$ ipython --no-banner

In [1]: import numpy as np

In [2]: np.set_printoptions(suppress=True, linewidth=120)

In [3]: M = np.loadtxt("m.csv", delimiter=",")

In [4]: print(M)
[[-4.  4.  0. -4.  4.  0.]
 [ 2.  4.  0.  2.  4.  0.]
 [ 0.  4.  4.  0.  4.  4.]
 [ 0.  0.  0.  0.  0.  0.]
 [ 0.  0.  0.  0.  0.  0.]
 [ 0.  0.  0.  0.  0.  0.]]

In [5]: np.abs(np.diag(np.linalg.qr(M)[1])) > 1e-9
Out[5]: array([ True,  True,  True, False, False, False])

In [6]: np.unique(M.round(6), axis=0).shape
Out[6]: (4, 6)

In [7]: np.round(M @ np.linalg.pinv(M) @ M, 3) + 0
Out[7]: 
array([[-4.,  4.,  0., -4.,  4.,  0.],
       [ 2.,  4.,  0.,  2.,  4.,  0.],
       [ 0.,  4.,  4.,  0.,  4.,  4.],
       [ 0.,  0.,  0.,  0.,  0.,  0.],
       [ 0.,  0.,  0.,  0.,  0.,  0.],
       [ 0.,  0.,  0.,  0.,  0.,  0.]])

In [8]: print(np.linalg.lstsq(M[:-1].T, M[-1])[2])
3

In [9]: M2 = M[0, 0] * M[1:] - np.outer(M[1:, 0], M[0])

In [10]: M2
Out[10]: 
array([[  0., -24.,  -0.,   0., -24.,  -0.],
       [  0., -16., -16.,   0., -16., -16.],
       [  0.,  -0.,  -0.,   0.,  -0.,  -0.],
       [  0.,  -0.,  -0.,   0.,  -0.,  -0.],
       [  0.,  -0.,  -0.,   0.,  -0.,  -0.]])

In [11]: np.flatnonzero(~M2.round(6).any(axis=1))
Out[11]: array([2, 3, 4])

In [12]: m1 = np.load("x.npy")

In [13]: m1.round(3)
Out[13]: 
array([[-0.315,  0.171,  0.933],
       [-0.63 , -0.773, -0.071],
       [ 0.709, -0.611,  0.351]])

In [14]: np.round(m1[:, 2] @ m1[:, 0], 3)
Out[14]: np.float64(-0.0)

In [15]: np.round(m1.T @ m1, 3) + 0
Out[15]: 
array([[1., 0., 0.],
       [0., 1., 0.],
       [0., 0., 1.]])

In [16]: np.round(np.linalg.svd(m1, compute_uv=False), 3)
Out[16]: array([1., 1., 1.])

In [17]: np.round(np.linalg.pinv(m1), 3)
Out[17]: 
array([[-0.315, -0.63 ,  0.709],
       [ 0.171, -0.773, -0.611],
       [ 0.933, -0.071,  0.351]])

In [18]: np.round(np.linalg.det(m1.T), 3)
Out[18]: np.float64(1.0)

In [19]: np.round(np.linalg.eigvals(m1).sum().real, 3)
Out[19]: np.float64(-0.737)

In [20]: round(float(np.linalg.det(2 * m1)), 3), round(float(np.linalg.det(m1)), 3)
Out[20]: (8.0, 1.0)

In [21]: print(np.round(np.linalg.eigvals(m1), 3))
[ 1.   +0.j    -0.868+0.496j -0.868-0.496j]

In [22]: round(float(np.linalg.det(m1[::-1])), 3)
Out[22]: -1.0

In [23]: np.round(np.kron(np.eye(2, dtype=int), m1), 3)
Out[23]: 
array([[-0.315,  0.171,  0.933, -0.   ,  0.   ,  0.   ],
       [-0.63 , -0.773, -0.071, -0.   , -0.   , -0.   ],
       [ 0.709, -0.611,  0.351,  0.   , -0.   ,  0.   ],
       [-0.   ,  0.   ,  0.   , -0.315,  0.171,  0.933],
       [-0.   , -0.   , -0.   , -0.63 , -0.773, -0.071],
       [ 0.   , -0.   ,  0.   ,  0.709, -0.611,  0.351]])

In [24]: x0 = np.array([0, 1, 0])

In [25]: [p for p in range(1, 25) if np.allclose(np.linalg.matrix_power(m1, p), np.eye(3))]
Out[25]: []

In [26]: 3 - np.linalg.matrix_rank(m1 - np.eye(3), tol=1e-8)
Out[26]: np.int64(1)

In [27]: np.round(np.linalg.inv(m1), 3)
Out[27]: 
array([[-0.315, -0.63 ,  0.709],
       [ 0.171, -0.773, -0.611],
       [ 0.933, -0.071,  0.351]])

In [28]: np.round(m1.T @ (m1 @ x0), 3) + 0
Out[28]: array([0., 1., 0.])

In [29]: M2 = np.linalg.inv(m1)

In [30]: M2.round(3)
Out[30]: 
array([[-0.315, -0.63 ,  0.709],
       [ 0.171, -0.773, -0.611],
       [ 0.933, -0.071,  0.351]])

In [31]: np.round(np.linalg.inv(M2), 3)
Out[31]: 
array([[-0.315,  0.171,  0.933],
       [-0.63 , -0.773, -0.071],
       [ 0.709, -0.611,  0.351]])

In [32]: (np.abs(M2) > 1e-9).astype(int)
Out[32]: 
array([[1, 1, 1],
       [1, 1, 1],
       [1, 1, 1]])

In [33]: np.round(np.linalg.slogdet(m1)[0], 3)
Out[33]: np.float64(1.0)

In [34]: print(np.round(np.linalg.det(m1) * np.linalg.det(M2), 3))
1.0

In [35]: print(np.round(np.linalg.det(m1) * M2, 3))
[[-0.315 -0.63   0.709]
 [ 0.171 -0.773 -0.611]
 [ 0.933 -0.071  0.351]]

In [36]: print(np.round(m1 @ M2, 3) + 0)
[[1. 0. 0.]
 [0. 1. 0.]
 [0. 0. 1.]]

In [37]: np.linalg.norm(M, axis=1).argmax()
Out[37]: np.int64(0)

In [38]: round(float(np.linalg.norm(M, 1)), 3), np.round(np.linalg.norm(M, np.inf), 3)
Out[38]: (12.0, np.float64(16.0))

In [39]: print(np.round(np.linalg.norm(M, axis=1), 3))
[8.    6.325 8.    0.    0.    0.   ]

In [40]: np.round(np.linalg.norm(M, "nuc"), 3)
Out[40]: np.float64(20.939)

In [41]: np.round(np.linalg.norm(M[4], 1), 3), round(float(np.linalg.norm(M[4], np.inf)), 3)
Out[41]: (np.float64(0.0), 0.0)

In [42]: print(round(float(np.linalg.norm(M) ** 2 / np.linalg.norm(M, 2) ** 2), 3))
1.496

In [43]: print(np.round(np.linalg.norm(M, axis=0), 3))
[4.472 6.928 4.    4.472 6.928 4.   ]

In [44]: M[4] @ M[0]
Out[44]: np.float64(0.0)

In [45]: data = np.array([[4, 1, 4], [-1, -4, -1], [1, -2, 1], [-2, -5, -2]])

In [46]: # rows and columns are dependent

In [47]: np.argsort(-np.linalg.norm(data, axis=0).round(6), kind="stable")[:3]
Out[47]: array([1, 0, 2])

In [48]: round(np.linalg.norm(data, 2) / np.linalg.norm(data), 3)
Out[48]: np.float64(0.867)

In [49]: left, sigma, VT = np.linalg.svd(data)

In [50]: V = VT[:(sigma > 1e-8).sum()]

In [51]: rng = np.random.default_rng(88111)

In [52]: x0 = data[0] + 3 * data[1] + rng.integers(2) * np.eye(3)[0]

In [53]: x0
Out[53]: array([  2., -11.,   1.])

In [54]: np.allclose(V.T @ V @ x0, x0)
Out[54]: False

In [55]: rk = np.linalg.matrix_rank(data)

In [56]: rk
Out[56]: np.int64(2)

In [57]: null = np.linalg.svd(data)[2][rk:].T

In [58]: np.linalg.matrix_rank(data.T @ data), np.linalg.matrix_rank(data @ data.T)
Out[58]: (np.int64(2), np.int64(2))

In [59]: null.shape
Out[59]: (3, 1)

In [60]: [int(np.linalg.matrix_rank(np.delete(data, i, axis=0))) for i in range(4)]
Out[60]: [2, 2, 2, 2]

In [61]: np.round(null @ null.T, 3) + 0
Out[61]: 
array([[ 0.5,  0. , -0.5],
       [ 0. ,  0. ,  0. ],
       [-0.5,  0. ,  0.5]])

In [62]: def softmax(z):
    ...:     e = np.exp(z - z.max(axis=-1, keepdims=True))
    ...:     return e / e.sum(axis=-1, keepdims=True)
    ...: 

In [63]: print(np.round(softmax(data[1] + 4), 3))
[0.488 0.024 0.488]

In [64]: np.round(softmax(10 * data[1]), 3) + 0
Out[64]: array([0.5, 0. , 0.5])

In [65]: att = data @ data.T / np.sqrt(3)

In [66]: np.round(softmax(att), 3) + 0
Out[66]: 
array([[1.   , 0.   , 0.   , 0.   ],
       [0.   , 0.03 , 0.   , 0.97 ],
       [0.25 , 0.25 , 0.25 , 0.25 ],
       [0.   , 0.006, 0.   , 0.994]])

In [67]: arr = np.loadtxt("mat.csv", delimiter=",")

In [68]: arr
Out[68]: 
array([[ 7.,  3., -6.],
       [ 3., -1., -2.],
       [-6., -2.,  2.]])

In [69]: # equal to its transpose

In [70]: ev, V = np.linalg.eig(arr)

In [71]: print(np.round(np.sort(np.linalg.eigvals(np.linalg.inv(arr))), 3))
[-0.5   -0.5    0.083]

In [72]: np.round(np.prod(ev), 3)
Out[72]: np.float64(48.0)
